$ ipython --no-banner

In [1]: import numpy as np

In [2]: import numpy.linalg as la

In [3]: np.set_printoptions(precision=2, suppress=True, linewidth=140)

In [4]: feats = np.load("out12.npy")

In [5]: feats
Out[5]: 
array([[ 1.02,  2.03,  2.06,  1.07,  1.86,  1.04,  2.09],
       [ 1.07,  1.82,  2.11,  1.04,  1.8 ,  1.15,  2.01],
       [ 0.99,  2.05,  2.06,  0.91,  2.07,  1.07,  2.02],
       [ 0.88,  2.04,  1.97,  0.86,  1.93,  0.99,  2.  ],
       [ 0.93,  1.91,  2.08,  1.04,  2.02,  1.05,  2.1 ],
       [ 1.2 ,  2.02,  1.98,  0.98,  1.82,  0.96,  2.04],
       [ 0.97,  2.11,  1.96,  1.08,  2.04,  0.95,  1.89],
       [ 0.85,  2.23,  1.98,  1.07,  1.96,  0.99,  1.8 ],
       [ 0.92,  2.07,  2.17,  1.02,  2.23,  1.03,  2.12],
       [ 0.97,  1.88,  0.94,  1.12,  0.98,  1.77,  1.91],
       [ 1.18,  2.05,  0.74,  0.99,  1.04,  2.1 ,  1.82],
       [ 1.01,  1.99,  1.03,  1.05,  0.9 ,  2.06,  2.09],
       [ 0.97,  1.81,  0.94,  1.05,  0.85,  2.03,  2.02],
       [ 0.87,  2.15,  1.18,  1.  ,  1.04,  1.98,  2.16],
       [ 1.01,  2.07,  1.  ,  0.98,  1.09,  1.88,  1.97],
       [ 0.96,  2.25,  1.13,  1.05,  1.07,  1.87,  1.97],
       [ 0.92,  2.21,  1.19,  1.01,  0.98,  1.96,  2.  ],
       [ 0.96,  2.02,  1.05,  1.08,  0.97,  2.11,  1.87],
       [ 1.07, -0.13,  2.06,  0.02,  1.93,  1.04,  2.06],
       [ 0.96, -0.07,  1.9 ,  0.08,  1.97,  1.03,  2.01],
       [ 1.09, -0.09,  1.98, -0.04,  1.83,  1.  ,  1.91],
       [ 0.74,  0.18,  1.97, -0.15,  1.93,  0.9 ,  1.99],
       [ 1.06, -0.01,  2.13, -0.29,  1.79,  0.8 ,  2.05],
       [ 1.18,  0.17,  2.09, -0.14,  1.96,  0.98,  1.98],
       [ 0.92,  0.14,  1.97, -0.01,  1.95,  0.87,  2.09],
       [ 0.88,  0.02,  2.02, -0.05,  1.98,  0.81,  2.03],
       [ 1.03, -0.06,  1.99,  0.12,  1.91,  1.16,  1.9 ]])

In [6]: proj = feats @ la.solve(feats.T @ feats, feats.T)

In [7]: print(np.allclose(proj @ proj, proj))
True
